% python3 -q
>>> import numpy as np
>>> np.set_printoptions(suppress=True, linewidth=100)
>>> rnd = lambda a: np.round(a, 1) + 0
>>> arr = np.load("mat.npy")
>>> arr
array([[3, 4, 3, 4, 3, 4],
       [1, 0, 1, 0, 1, 0],
       [0, 1, 0, 1, 0, 1],
       [3, 4, 3, 4, 3, 4],
       [1, 0, 1, 0, 1, 0],
       [0, 1, 0, 1, 0, 1]])
>>> np.allclose(arr[:-1].T @ np.linalg.lstsq(arr[:-1].T, arr[-1])[0], arr[-1])
True
>>> rnd(arr @ np.linalg.pinv(arr) @ arr)
array([[3., 4., 3., 4., 3., 4.],
       [1., 0., 1., 0., 1., 0.],
       [0., 1., 0., 1., 0., 1.],
       [3., 4., 3., 4., 3., 4.],
       [1., 0., 1., 0., 1., 0.],
       [0., 1., 0., 1., 0., 1.]])
>>> M2 = arr / np.sqrt((arr ** 2).mean(axis=1, keepdims=True))
>>> arr - arr.mean(axis=1, keepdims=True)
array([[-0.5,  0.5, -0.5,  0.5, -0.5,  0.5],
       [ 0.5, -0.5,  0.5, -0.5,  0.5, -0.5],
       [-0.5,  0.5, -0.5,  0.5, -0.5,  0.5],
       [-0.5,  0.5, -0.5,  0.5, -0.5,  0.5],
       [ 0.5, -0.5,  0.5, -0.5,  0.5, -0.5],
       [-0.5,  0.5, -0.5,  0.5, -0.5,  0.5]])
>>> np.linalg.matrix_rank(arr - arr.mean(axis=1, keepdims=True))
np.int64(1)
>>> np.linalg.matrix_rank(M2) == np.linalg.matrix_rank(arr)
np.True_
>>> rnd(np.linalg.norm(M2, axis=1))
array([2.4, 2.4, 2.4, 2.4, 2.4, 2.4])
>>> Uu, sigma, VT = np.linalg.svd(arr)
>>> np.argmax(sigma[:-1] / (sigma[1:] + 1e-6)) + 1
np.int64(2)
>>> M2 = Uu[:, :2] @ np.diag(sigma[:2]) @ VT[:2]
>>> rnd(np.abs(arr - M2).max())
np.float64(0.0)
>>> rnd(np.linalg.norm(arr - M2, 2)), rnd(sigma[2])
(np.float64(0.0), np.float64(0.0))
>>> rnd(np.linalg.norm(arr - M2) / np.linalg.norm(arr))
np.float64(0.0)
>>> cov = arr.T @ arr
>>> cov
array([[20, 24, 20, 24, 20, 24],
       [24, 34, 24, 34, 24, 34],
       [20, 24, 20, 24, 20, 24],
       [24, 34, 24, 34, 24, 34],
       [20, 24, 20, 24, 20, 24],
       [24, 34, 24, 34, 24, 34]])
>>> (arr @ arr.T).shape
(6, 6)
>>> np.diag(cov)
array([20, 34, 20, 34, 20, 34])
>>> rnd(np.linalg.eigvalsh(cov)[::-1])
array([156.,   6.,   0.,   0.,   0.,   0.])
>>> np.linalg.matrix_rank(cov)
np.int64(2)
>>> np.trace(cov), (arr ** 2).sum()
(np.int64(162), np.int64(162))
>>> np.linalg.matrix_power(arr, 4)
array([[2268, 2835, 2268, 2835, 2268, 2835],
       [ 324,  405,  324,  405,  324,  405],
       [ 324,  405,  324,  405,  324,  405],
       [2268, 2835, 2268, 2835, 2268, 2835],
       [ 324,  405,  324,  405,  324,  405],
       [ 324,  405,  324,  405,  324,  405]])
>>> (arr - arr.T) / 2
array([[ 0. ,  1.5,  1.5,  0.5,  1. ,  2. ],
       [-1.5,  0. ,  0. , -2. ,  0.5, -0.5],
       [-1.5,  0. ,  0. , -1. , -0.5,  0.5],
       [-0.5,  2. ,  1. ,  0. ,  1.5,  1.5],
       [-1. , -0.5,  0.5, -1.5,  0. ,  0. ],
       [-2. ,  0.5, -0.5, -1.5,  0. ,  0. ]])
>>> arr @ arr
array([[28, 35, 28, 35, 28, 35],
       [ 4,  5,  4,  5,  4,  5],
       [ 4,  5,  4,  5,  4,  5],
       [28, 35, 28, 35, 28, 35],
       [ 4,  5,  4,  5,  4,  5],
       [ 4,  5,  4,  5,  4,  5]])
